>>> import numpy as np
>>> import numpy.linalg as la
>>> np.set_printoptions(suppress=True, linewidth=160)
>>> A = np.array([[0, 0, 4, 1, 5, 1, 5],
...     [5, 3, 1, 5, 1, 2, 0],
...     [4, 5, 2, 2, 0, 2, 1],
...     [2, 4, 1, 1, 0, 0, 2],
...     [0, 2, 1, 0, 5, 2, 2],
...     [1, 5, 3, 1, 0, 0, 5],
...     [4, 1, 0, 3, 5, 1, 0]])
>>> np.argsort(-la.norm(A, axis=0).round(6), kind="stable")[:3]
array([1, 4, 0])
>>> [round(float(x), 2) for x in la.svd(A, compute_uv=False)[:3]]
[14.86, 8.53, 7.43]
>>> la.matrix_rank(A, rtol=0.1)
np.int64(5)
>>> np.allclose(A, A.T)
False
>>> A.inv()
Traceback (most recent call last):
  File "<python-input-8>", line 1, in <module>
    A.inv()
    ^^^^^
AttributeError: 'numpy.ndarray' object has no attribute 'inv'
>>> np.round(la.det(A), 2)
np.float64(10.0)
>>> (A + A.T) / 2
array([[0. , 2.5, 4. , 1.5, 2.5, 1. , 4.5],
       [2.5, 3. , 3. , 4.5, 1.5, 3.5, 0.5],
       [4. , 3. , 2. , 1.5, 0.5, 2.5, 0.5],
       [1.5, 4.5, 1.5, 1. , 0. , 0.5, 2.5],
       [2.5, 1.5, 0.5, 0. , 5. , 1. , 3.5],
       [1. , 3.5, 2.5, 0.5, 1. , 0. , 3. ],
       [4.5, 0.5, 0.5, 2.5, 3.5, 3. , 0. ]])
>>> (A - A.T) / 2
array([[ 0. , -2.5,  0. , -0.5,  2.5,  0. ,  0.5],
       [ 2.5,  0. , -2. ,  0.5, -0.5, -1.5, -0.5],
       [ 0. ,  2. ,  0. ,  0.5, -0.5, -0.5,  0.5],
       [ 0.5, -0.5, -0.5,  0. ,  0. , -0.5, -0.5],
       [-2.5,  0.5,  0.5,  0. ,  0. ,  1. , -1.5],
       [ 0. ,  1.5,  0.5,  0.5, -1. ,  0. ,  2. ],
       [-0.5,  0.5, -0.5,  0.5,  1.5, -2. ,  0. ]])
>>> la.matrix_power(A, 2)
array([[39, 44, 17, 25, 50, 23, 21],
       [31, 46, 37, 29, 33, 15, 48],
       [43, 44, 33, 40, 30, 19, 36],
       [34, 23, 15, 31, 24, 14, 13],
       [24, 33, 15, 20, 37, 18, 21],
       [59, 39, 16, 48, 35, 22, 10],
       [12, 30, 28, 13, 46, 16, 41]])
>>> W1 = np.array([[8, 4, -4, 1, 4],
...     [-4, -9, -7, -1, -9],
...     [-2, 7, -8, 6, 5],
...     [0, -5, -9, 4, -5],
...     [-9, -3, 0, -9, 2],
...     [-1, -5, 9, 8, 9],
...     [-5, 8, 2, 7, 6]])
>>> c = np.array([4, -4, -8, -7, -7])
>>> act = np.maximum(A @ W1 + c, 0)
>>> act
array([[ 0, 39,  0, 19, 57],
       [19,  0,  0, 28,  0],
       [ 5,  0,  0, 35,  0],
       [ 0,  0,  0, 15,  0],
       [ 0,  0,  0,  0, 20],
       [ 0, 11,  0, 46,  0],
       [ 0,  0,  0,  0,  4]])
>>> la.matrix_rank(act)
np.int64(4)
>>> W2 = np.array([[1, 1, 0], [3, 3, 1], [3, 3, 2], [3, 3, 1], [2, 2, 1]])
>>> W1 @ W2
array([[ 19,  19,   1],
       [-73, -73, -33],
       [ 23,  23,   2],
       [-40, -40, -24],
       [-41, -41, -10],
       [ 53,  53,  30],
       [ 58,  58,  25]])
>>> act @ W2
array([[288, 288, 115],
       [103, 103,  28],
       [110, 110,  35],
       [ 45,  45,  15],
       [ 40,  40,  20],
       [171, 171,  57],
       [  8,   8,   4]])
